$ ipython --no-banner

In [1]: import numpy as np

In [2]: import numpy.linalg as la

In [3]: np.set_printoptions(precision=3, suppress=True, linewidth=200)

In [4]: other = np.array([[1, 1], [1, -1]])

In [5]: rng = np.random.default_rng(9077)

In [6]: E = np.kron(other, np.kron(other, other))[rng.permutation(8)][:3]

In [7]: E
Out[7]: 
array([[ 1, -1,  1, -1, -1,  1, -1,  1],
       [ 1,  1, -1, -1,  1,  1, -1, -1],
       [ 1, -1, -1,  1, -1,  1,  1, -1]])

In [8]: W = np.array([[4, -4, -5, 8, 8],
   ...:     [-4, -9, 1, -9, 9],
   ...:     [-5, -4, 7, 9, -9],
   ...:     [0, -1, 7, 7, -8],
   ...:     [7, -7, -1, -3, 0],
   ...:     [-4, 7, -5, -7, 7],
   ...:     [-6, -1, 5, 0, 6],
   ...:     [2, -7, -6, -4, 5]])

In [9]: coef = np.array([3, 0, 2, 0, 1])

In [10]: H = np.maximum(E @ W + coef, 0)

In [11]: la.matrix_rank(H)
Out[11]: np.int64(3)

In [12]: cent = np.array([[-4, -3, -1], [-2, 3, 4], [1, 4, 5], [-4, -4, -1], [5, -2, -3]])

In [13]: W @ cent
Out[13]: 
array([[ -5, -92, -77],
       [116,   7, -45],
       [-46,  13,  42],
       [-59,  13,  48],
       [ -3, -34, -37],
       [ 60,  27,  -7],
       [ 61,  23,   9],
       [ 41, -45, -71]])

In [14]: E[3]
---------------------------------------------------------------------------
IndexError                                Traceback (most recent call last)
Cell In[14], line 1
----> 1 E[3]

IndexError: index 3 is out of bounds for axis 0 with size 3

In [15]: np.abs(E).max()
Out[15]: np.int64(1)

In [16]: np.diff(E, axis=0)
Out[16]: 
array([[ 0,  2, -2,  0,  2,  0,  0, -2],
       [ 0, -2,  0,  2, -2,  0,  2,  0]])

In [17]: np.count_nonzero(E)
Out[17]: np.int64(24)

In [18]: E.mean(axis=0)
Out[18]: array([ 1.   , -0.333, -0.333, -0.333, -0.333,  1.   , -0.333, -0.333])

In [19]: E - E[0]
Out[19]: 
array([[ 0,  0,  0,  0,  0,  0,  0,  0],
       [ 0,  2, -2,  0,  2,  0,  0, -2],
       [ 0,  0, -2,  2,  0,  0,  2, -2]])

In [20]: r0 = np.array([3, 2])

In [21]: np.cross(E[2, :3], E[1, :3])
Out[21]: array([2, 0, 2])

In [22]: np.polyval(r0, E[2])
Out[22]: array([ 5, -1, -1,  5, -1,  5,  5, -1])

In [23]: M = np.loadtxt("layer18.csv", delimiter=",")

In [24]: M
Out[24]: 
array([[-1.,  2.,  0.,  0.],
       [-3.,  5.,  0.,  0.],
       [ 0.,  0., -1.,  2.],
       [ 0.,  0., -3.,  5.]])

In [25]: np.sort(la.eigvals(M).real)
Out[25]: array([0.268, 0.268, 3.732, 3.732])

In [26]: (M != 0).astype(int)
Out[26]: 
array([[1, 1, 0, 0],
       [1, 1, 0, 0],
       [0, 0, 1, 1],
       [0, 0, 1, 1]])

In [27]: M @ M
Out[27]: 
array([[ -5.,   8.,   0.,   0.],
       [-12.,  19.,   0.,   0.],
       [  0.,   0.,  -5.,   8.],
       [  0.,   0., -12.,  19.]])

In [28]: (la.matrix_power((M != 0) + (M.T != 0) + np.eye(4), 4) > 0).astype(int)
Out[28]: 
array([[1, 1, 0, 0],
       [1, 1, 0, 0],
       [0, 0, 1, 1],
       [0, 0, 1, 1]])

In [29]: la.cond(M) > 100
Out[29]: np.False_

In [30]: round(float(la.norm(M, 2) / la.norm(M)), 3)
Out[30]: 0.707

In [31]: round(np.log10(la.cond(M)))
Out[31]: 2

In [32]: np.abs(la.svd(M)[2][-1])
Out[32]: array([0.   , 0.   , 0.863, 0.506])

In [33]: F = np.loadtxt("m.csv", delimiter=",")

In [34]: F
Out[34]: 
array([[0.333, 0.333, 0.333],
       [0.333, 0.333, 0.333],
       [0.333, 0.333, 0.333]])

In [35]: [round(float(x), 3) for x in la.svd(F, compute_uv=False)[:3]]
Out[35]: [1.0, 0.0, 0.0]

In [36]: la.cond(F) > 100
Out[36]: np.True_

In [37]: np.round(la.norm(F, 2) / la.norm(F), 3)
Out[37]: np.float64(1.0)

In [38]: la.matrix_rank(F, rtol=0.1)
Out[38]: np.int64(1)

In [39]: la.matrix_power(F, 2)
Out[39]: 
array([[0.333, 0.333, 0.333],
       [0.333, 0.333, 0.333],
       [0.333, 0.333, 0.333]])

In [40]: F @ np.ones(3)
Out[40]: array([1., 1., 1.])

In [41]: F.sum(axis=1)
Out[41]: array([1., 1., 1.])

In [42]: la.matrix_power(F, 100)
Out[42]: 
array([[0.333, 0.333, 0.333],
       [0.333, 0.333, 0.333],
       [0.333, 0.333, 0.333]])

In [43]: pr = np.eye(3)[1]

In [44]: for _ in range(4):
    ...:     pr = pr @ F
    ...:     print(pr.round(3))
    ...: 
[0.333 0.333 0.333]
[0.333 0.333 0.333]
[0.333 0.333 0.333]
[0.333 0.333 0.333]

In [45]: round(np.abs(F).max(), 3)
Out[45]: np.float64(0.333)

In [46]: round(float(la.norm(F)), 3)
Out[46]: 1.0

In [47]: F.sum(axis=0)
Out[47]: array([1., 1., 1.])

In [48]: np.round(la.svd(F, compute_uv=False), 3) + 0
Out[48]: array([1., 0., 0.])
